$ ipython --no-banner

In [1]: import numpy as np

In [2]: np.set_printoptions(precision=3, suppress=True, linewidth=100)

In [3]: J = np.load("a.npy")

In [4]: print(J)
[[ 22   5   3   8]
 [  5  32  -2 -13]
 [  3  -2  22  -4]
 [  8 -13  -4  12]]

In [5]: # symmetric

In [6]: G = J.T @ J

In [7]: np.allclose(G, G.T)
Out[7]: True

In [8]: print(np.linalg.eigvalsh(G)[::-1])
[1479.744  698.722  531.531    0.002]

In [9]: x0 = np.array([1, -1, -3, 0])

In [10]: y = J @ x0

In [11]: y
Out[11]: array([  8, -21, -61,  33])

In [12]: np.round(np.linalg.solve(J, y + J[:, 0]), 3) + 0
Out[12]: array([ 2., -1., -3.,  0.])

In [13]: print(np.round(np.linalg.solve(J, 5 * y), 3) + 0)
[  5.  -5. -15.   0.]

In [14]: np.kron(np.eye(2, dtype=int), J)
Out[14]: 
array([[ 22,   5,   3,   8,   0,   0,   0,   0],
       [  5,  32,  -2, -13,   0,   0,   0,   0],
       [  3,  -2,  22,  -4,   0,   0,   0,   0],
       [  8, -13,  -4,  12,   0,   0,   0,   0],
       [  0,   0,   0,   0,  22,   5,   3,   8],
       [  0,   0,   0,   0,   5,  32,  -2, -13],
       [  0,   0,   0,   0,   3,  -2,  22,  -4],
       [  0,   0,   0,   0,   8, -13,  -4,  12]])

In [15]: round(np.linalg.eigvals(J).sum().real, 3)
Out[15]: np.float64(88.0)

In [16]: np.round(np.linalg.det(2 * J), 3), np.round(np.linalg.det(J), 3)
Out[16]: (np.float64(16592.0), np.float64(1037.0))

In [17]: np.round(np.linalg.det(J.T), 3)
Out[17]: np.float64(1037.0)

In [18]: np.einsum("ii->", J)
Out[18]: np.int64(88)

In [19]: np.einsum("ij,ji->", J, J)
Out[19]: np.int64(2710)

In [20]: np.linalg.eigvals(J)
Out[20]: array([ 0.044, 38.467, 26.433, 23.055])

In [21]: w, vecs = np.linalg.eig(J)

In [22]: np.sort(np.linalg.eigvals(np.linalg.inv(J)))
Out[22]: array([ 0.026,  0.038,  0.043, 22.606])

In [23]: w
Out[23]: array([ 0.044, 38.467, 26.433, 23.055])

In [24]: np.round(np.prod(w), 3)
Out[24]: np.float64(1037.0)

In [25]: print(np.sort(np.linalg.eigvals(J @ J)))
[   0.002  531.531  698.722 1479.744]

In [26]: Lm = np.linalg.cholesky(J)

In [27]: np.round(np.prod(np.diag(Lm)) ** 2, 3), round(np.linalg.det(J), 3)
Out[27]: (np.float64(1037.0), np.float64(1037.0))

In [28]: print(J / np.sqrt(np.outer(np.diag(J), np.diag(J))))
[[ 1.     0.188  0.136  0.492]
 [ 0.188  1.    -0.075 -0.663]
 [ 0.136 -0.075  1.    -0.246]
 [ 0.492 -0.663 -0.246  1.   ]]

In [29]: K = np.loadtxt("block8.csv", delimiter=",")

In [30]: K
Out[30]: 
array([[-3.617,  0.037, -0.869, -3.319, -1.382, -2.23 , -0.019, -3.23 , -2.663],
       [-3.381, -0.003, -0.703, -3.407, -1.317, -1.982, -0.192, -3.443, -2.765],
       [ 3.765,  0.055,  0.748,  3.569,  1.402,  2.222,  0.016,  3.433,  2.799],
       [-6.35 , -0.026, -1.257, -6.204, -2.634, -3.976, -0.011, -6.379, -4.97 ],
       [ 1.789,  0.065,  0.386,  1.701,  0.7  ,  0.902,  0.049,  1.734,  1.307],
       [-1.085,  0.075, -0.154, -0.72 , -0.191, -0.439,  0.195, -0.897, -0.469],
       [ 0.313, -0.002,  0.077,  0.296,  0.168,  0.306, -0.143,  0.274,  0.298],
       [-4.555,  0.014, -0.904, -4.419, -1.886, -2.744,  0.171, -4.526, -3.423],
       [-3.9  ,  0.06 , -0.79 , -3.658, -1.487, -2.303, -0.115, -3.669, -2.939],
       [ 8.993, -0.001,  1.71 ,  9.072,  3.562,  5.701, -0.019,  9.132,  7.388],
       [-6.49 ,  0.025, -1.256, -6.599, -2.607, -3.789,  0.03 , -6.571, -5.368]])

In [31]: U, sigma, vt = np.linalg.svd(K)

In [32]: np.argmax(sigma[:-1] / (sigma[1:] + 1e-6)) + 1
Out[32]: np.int64(1)

In [33]: Y = U[:, :1] @ np.diag(sigma[:1]) @ vt[:1]

In [34]: round(np.linalg.norm(K - Y, 2), 3), round(sigma[1], 3)
Out[34]: (np.float64(0.6), np.float64(0.6))
